$ python3 -q
>>> import numpy as np
>>> import numpy.linalg as la
>>> np.set_printoptions(precision=2, suppress=True, linewidth=100)
>>> other = np.array([[-2, 2, 1, -3], [-2, 1, -3, 0], [-1, -2, 2, 0], [-1, -2, -2, -2]])
>>> m1 = other - other.T
>>> print(m1)
[[ 0  4  2 -2]
 [-4  0 -1  2]
 [-2  1  0  2]
 [ 2 -2 -2  0]]
>>> other = m1 / la.norm(m1, axis=1, keepdims=True)
>>> C2 = other @ other.T
>>> print(la.norm(other, axis=1))
[1. 1. 1. 1.]
>>> print(C2.round(2) + 0)
[[ 1.   -0.27  0.   -0.71]
 [-0.27  1.    0.87 -0.38]
 [ 0.    0.87  1.   -0.58]
 [-0.71 -0.38 -0.58  1.  ]]
>>> print(C2[3])
[-0.71 -0.38 -0.58  1.  ]
>>> print((C2 - 2 * np.eye(4)).round(6).argmax(axis=1))
[2 2 1 1]
>>> print(np.argwhere(np.triu(np.abs(C2) > 0.95, 1)))
[]
>>> print((np.abs(C2) > 0.9).astype(int))
[[1 0 0 0]
 [0 1 0 0]
 [0 0 1 0]
 [0 0 0 1]]
>>> left, s = la.svd(m1)
Traceback (most recent call last):
  File "<python-input-14>", line 1, in <module>
    left, s = la.svd(m1)
    ^^^^^^^
ValueError: too many values to unpack (expected 2)
>>> left, s, VT = la.svd(m1, full_matrices=False)
>>> print(left.shape, s.shape, VT.shape)
(4, 4) (4,) (4, 4)
>>> print(np.round(left.T @ left, 2) + 0)
[[1. 0. 0. 0.]
 [0. 1. 0. 0.]
 [0. 0. 1. 0.]
 [0. 0. 0. 1.]]
>>> print(s / s[0])
[1.   1.   0.19 0.19]
>>> print((s > 1e-8).sum())
4
>>> print(round(np.sqrt((s ** 2).sum()), 2), round(la.norm(m1), 2))
8.12 8.12
>>> print(s)
[5.65 5.65 1.06 1.06]
>>> print(np.cumsum(s ** 2) / np.sum(s ** 2))
[0.48 0.97 0.98 1.  ]
>>> T = np.stack([m1, 2 * m1, m1[::-1]])
>>> print(T.shape)
(3, 4, 4)
>>> print(la.matrix_rank(T.reshape(3, -1)))
2
>>> print(np.einsum("ij,ji->", m1, m1))
-66
>>> print(round(float(la.det(m1[::-1])), 2))
36.0
>>> print(round(float(la.det(m1.T)), 2))
36.0
>>> print(np.round(la.eigvals(m1).sum().real, 2))
-0.0
>>> q = m1.astype(float).copy()
>>> for j in range(4):
...     q[:, j] -= q[:, :j] @ (q[:, :j].T @ q[:, j])
...     q[:, j] /= la.norm(q[:, j])
... 
>>> print(np.round(q.T @ m1, 2) + 0)
[[ 4.9  -1.22  0.   -2.45]
 [ 0.    4.42  2.72 -2.04]
 [ 0.    0.    1.27 -0.36]
 [ 0.    0.    0.    1.31]]
>>> print(q)
[[ 0.    0.91 -0.36 -0.22]
 [-0.82 -0.23 -0.3  -0.44]
 [-0.41  0.11 -0.24  0.87]
 [ 0.41 -0.34 -0.85  0.  ]]
>>> print(np.round(q.T @ q, 2) + 0)
[[1. 0. 0. 0.]
 [0. 1. 0. 0.]
 [0. 0. 1. 0.]
 [0. 0. 0. 1.]]
>>> A = np.load("arr.npy")
>>> print(A)
[[ 1  0  0  0  0  0  0  0  0  0]
 [-1  1  0  0  0  0  0  0  0  0]
 [-3 -3  1  0  0  0  0  0  0  0]
 [-3 -3  1  1  0  0  0  0  0  0]
 [-3 -3 -2 -1  1  0  0  0  0  0]
 [ 2  3 -2 -1 -3  1  0  0  0  0]
 [-1 -1  2  0 -2  2  1  0  0  0]
 [ 0  1  3 -1 -2 -3 -3  1  0  0]
 [ 2  1 -1  3 -1  2 -3  1  1  0]
 [-2 -2  2 -2  0 -2 -2  0 -2  1]]
>>> # triangular: eigenvalues sit on the diagonal
>>> other = A / la.norm(A, axis=1, keepdims=True)
>>> C2 = other @ other.T
>>> print((C2 - 2 * np.eye(10)).round(6).argmax(axis=1))
[5 5 3 2 2 0 2 9 5 2]
>>> print(la.norm(other, axis=1))
[1. 1. 1. 1. 1. 1. 1. 1. 1. 1.]
>>> print(np.prod(np.diag(A)), round(float(la.det(A)), 2))
1 1.0
>>> print(A @ A)
[[  1   0   0   0   0   0   0   0   0   0]
 [ -2   1   0   0   0   0   0   0   0   0]
 [ -3  -6   1   0   0   0   0   0   0   0]
 [ -6  -9   2   1   0   0   0   0   0   0]
 [  6   3  -5  -2   1   0   0   0   0   0]
 [ 19  24   1   1  -6   1   0   0   0   0]
 [  3   4   4   0 -10   4   1   0   0   0]
 [ -4  -4   9   3  11 -12  -6   1   0   0]
 [  7   9  -4   4  -4  -5  -9   2   1   0]
 [ -8 -10   4  -8  12 -12   2  -2  -4   1]]
>>> C2 = A.T @ A
>>> print(np.round(la.svd(A, compute_uv=False) ** 2, 2) + 0)
[93.99 47.83 24.94 17.47 12.17  4.11  1.89  0.59  0.01  0.  ]
>>> print(np.diag(C2))
[42 44 28 17 19 22 23  2  5  1]
>>> print(la.matrix_rank(C2))
10
>>> print(np.round(la.eigvalsh(C2)[::-1], 2) + 0)
[93.99 47.83 24.94 17.47 12.17  4.11  1.89  0.59  0.01  0.  ]
>>> print(C2)
[[ 42  39 -12   8  -9   8  -3   2   6  -2]
 [ 39  44 -10   3 -13   4  -3   2   5  -2]
 [-12 -10  28  -5  -5 -13  -8   2  -5   2]
 [  8   3  -5  17   1  12  -2   2   7  -2]
 [ -9 -13  -5   1  19  -3   7  -3  -1   0]
 [  8   4 -13  12  -3  22   9  -1   6  -2]
 [ -3  -3  -8  -2   7   9  23  -6   1  -2]
 [  2   2   2   2  -3  -1  -6   2   1   0]
 [  6   5  -5   7  -1   6   1   1   5  -2]
 [ -2  -2   2  -2   0  -2  -2   0  -2   1]]
>>> left, s, VT = la.svd(A)
>>> print(s.round(2) + 0)
[9.7  6.92 4.99 4.18 3.49 2.03 1.38 0.77 0.08 0.  ]
>>> other = left[:, :9] @ np.diag(s[:9]) @ VT[:9]
>>> print(other.round(2) + 0)
[[ 1.  0.  0.  0.  0.  0.  0.  0.  0.  0.]
 [-1.  1.  0.  0.  0.  0.  0.  0.  0.  0.]
 [-3. -3.  1.  0.  0.  0.  0.  0.  0.  0.]
 [-3. -3.  1.  1.  0.  0.  0.  0.  0.  0.]
 [-3. -3. -2. -1.  1.  0.  0.  0.  0.  0.]
 [ 2.  3. -2. -1. -3.  1.  0.  0.  0.  0.]
 [-1. -1.  2.  0. -2.  2.  1.  0.  0.  0.]
 [ 0.  1.  3. -1. -2. -3. -3.  1.  0.  0.]
 [ 2.  1. -1.  3. -1.  2. -3.  1.  1.  0.]
 [-2. -2.  2. -2.  0. -2. -2.  0. -2.  1.]]
>>> print(np.round(np.abs(A - other).max(), 2))
0.0
>>> print(la.matrix_rank(A, rtol=0.05))
8
>>> print(round(float(la.norm(A - other) / la.norm(A)), 2))
0.0
>>> print(round(la.norm(A - other, 2), 2), np.round(s[9], 2))
0.0 0.0
>>> f = np.array([3, -2])
>>> print(np.polyval(f, A[6]))
[-5 -5  4 -2 -8  4  1 -2 -2 -2]
>>> print(np.cross(A[6, :3], A[9, :3]))
[ 2 -2  0]
>>> print(np.correlate(A[6], A[9], "full"))
[ -1   1   4  -2   2   4  -5   2  -4   2   0 -12   6   2  -6  -2   0   0   0]
>>> print(np.convolve(A[6], f))
[-3 -1  8 -4 -6 10 -1 -2  0  0  0]
